$ ipython --no-banner

In [1]: import numpy as np

In [2]: from numpy import linalg as LA

In [3]: np.set_printoptions(suppress=True, linewidth=120)

In [4]: A = np.loadtxt("m.csv", delimiter=",")

In [5]: print(A)
[[  1.  -2.   4.  -8.]
 [  1.  -1.   1.  -1.]
 [  1.   0.   0.   0.]
 [  1.   1.   1.   1.]
 [  1.   2.   4.   8.]
 [  1.   3.   9.  27.]
 [  1.   4.  16.  64.]
 [  1.   5.  25. 125.]]

In [6]: vec = np.array([0, 1, 0, 2])

In [7]: y = A @ vec

In [8]: print(np.round(LA.pinv(A) @ A, 4) + 0)
[[1. 0. 0. 0.]
 [0. 1. 0. 0.]
 [0. 0. 1. 0.]
 [0. 0. 0. 1.]]

In [9]: print(np.round(LA.solve(A.T @ A, A.T @ y), 4) + 0)
[0. 1. 0. 2.]

In [10]: rng = np.random.default_rng(6145)

In [11]: y = y + 0.05 * rng.normal(size=8)

In [12]: print(y.round(4))
[-17.9651  -2.9392  -0.0252   2.9525  17.9776  56.9555 132.0022 255.0654]

In [13]: beta, *_ = LA.lstsq(A, y)

In [14]: print(beta.round(4))
[-0.0037  0.9715  0.0015  2.0014]

In [15]: print(np.round(LA.norm(y - A @ beta), 4))
0.0527

In [16]: P = A @ LA.solve(A.T @ A, A.T)

In [17]: print(round(np.trace(P), 4))
4.0

In [18]: print(np.round(P @ A[:, 2], 4) + 0)
[ 4.  1.  0.  1.  4.  9. 16. 25.]

In [19]: ang = np.radians(180)

In [20]: R = np.eye(4)

In [21]: R[2, 2] = R[0, 0] = np.cos(ang)

In [22]: R[2, 0], R[0, 2] = -np.sin(ang), np.sin(ang)

In [23]: print(R.round(4) + 0)
[[-1.  0.  0.  0.]
 [ 0.  1.  0.  0.]
 [ 0.  0. -1.  0.]
 [ 0.  0.  0.  1.]]

In [24]: Y = A @ R.T

In [25]: print(Y.round(4) + 0)
[[ -1.  -2.  -4.  -8.]
 [ -1.  -1.  -1.  -1.]
 [ -1.   0.   0.   0.]
 [ -1.   1.  -1.   1.]
 [ -1.   2.  -4.   8.]
 [ -1.   3.  -9.  27.]
 [ -1.   4. -16.  64.]
 [ -1.   5. -25. 125.]]

In [26]: r0, g = A[6], A[5]

In [27]: print(r0 @ r0)
4369.0

In [28]: print(r0 @ g)
1885.0

In [29]: pr = (r0 @ g) / (r0 @ r0) * r0

In [30]: print(LA.matrix_rank(np.outer(r0, g)))
1

In [31]: print(round((g - pr) @ r0, 4))
-0.0

In [32]: W = np.array([[2, 1, 2, 1, 2], [2, 1, 1, 0, 2], [0, 1, 0, 2, 2], [1, 2, 2, 2, 2]])

In [33]: beta = np.array([1, 0, 1, 0, 0])

In [34]: H = np.maximum(A @ W + beta, 0)

In [35]: print((H > 0).mean(axis=0))
[0.75  0.75  0.75  0.875 0.75 ]

In [36]: print(H)
[[  0.   0.   0.   0.   0.]
 [  0.   0.   0.   1.   0.]
 [  3.   1.   3.   1.   2.]
 [  6.   5.   6.   5.   8.]
 [ 15.  23.  21.  25.  30.]
 [ 36.  67.  60.  73.  80.]
 [ 75. 149. 135. 161. 170.]
 [138. 281. 258. 301. 312.]]

In [37]: basis = np.array([[5, 1, 5], [0, 4, 1], [1, 1, 2], [1, 4, 1], [4, 2, 0]])

In [38]: print((H @ basis).round(6).argmax(axis=1))
[0 1 0 0 1 1 1 1]

In [39]: print(W @ basis)
[[21 16 16]
 [19 11 13]
 [10 16  3]
 [17 23 13]]

In [40]: print(H @ basis)
[[   0.    0.    0.]
 [   1.    4.    1.]
 [  27.   18.   23.]
 [  73.   68.   52.]
 [ 241.  288.  165.]
 [ 633.  816.  440.]
 [1351. 1790.  955.]
 [2497. 3348. 1788.]]

In [41]: E = np.load("dump.npy")

In [42]: print(E)
[[116  11 -23  -6 -18 -58  -4 -60 -13  -6 -14]
 [ 11  76  20  15 -17 -10 -21 -10  42  -7   0]
 [-23  20  78  -5  23   7  34 -13 -23  32 -10]
 [ -6  15  -5  43 -25 -26  -4 -10  20 -18  38]
 [-18 -17  23 -25  52  34  59  19 -13 -19 -43]
 [-58 -10   7 -26  34  59  14  52   9  -2 -17]
 [ -4 -21  34  -4  59  14  97   2 -18 -40 -35]
 [-60 -10 -13 -10  19  52   2  72  19  10  -6]
 [-13  42 -23  20 -13   9 -18  19  55 -40  16]
 [ -6  -7  32 -18 -19  -2 -40  10 -40 108   8]
 [-14   0 -10  38 -43 -17 -35  -6  16   8  92]]

In [43]: print(np.argsort(-LA.norm(E, axis=0).round(6), kind="stable")[:3])
[0 6 9]
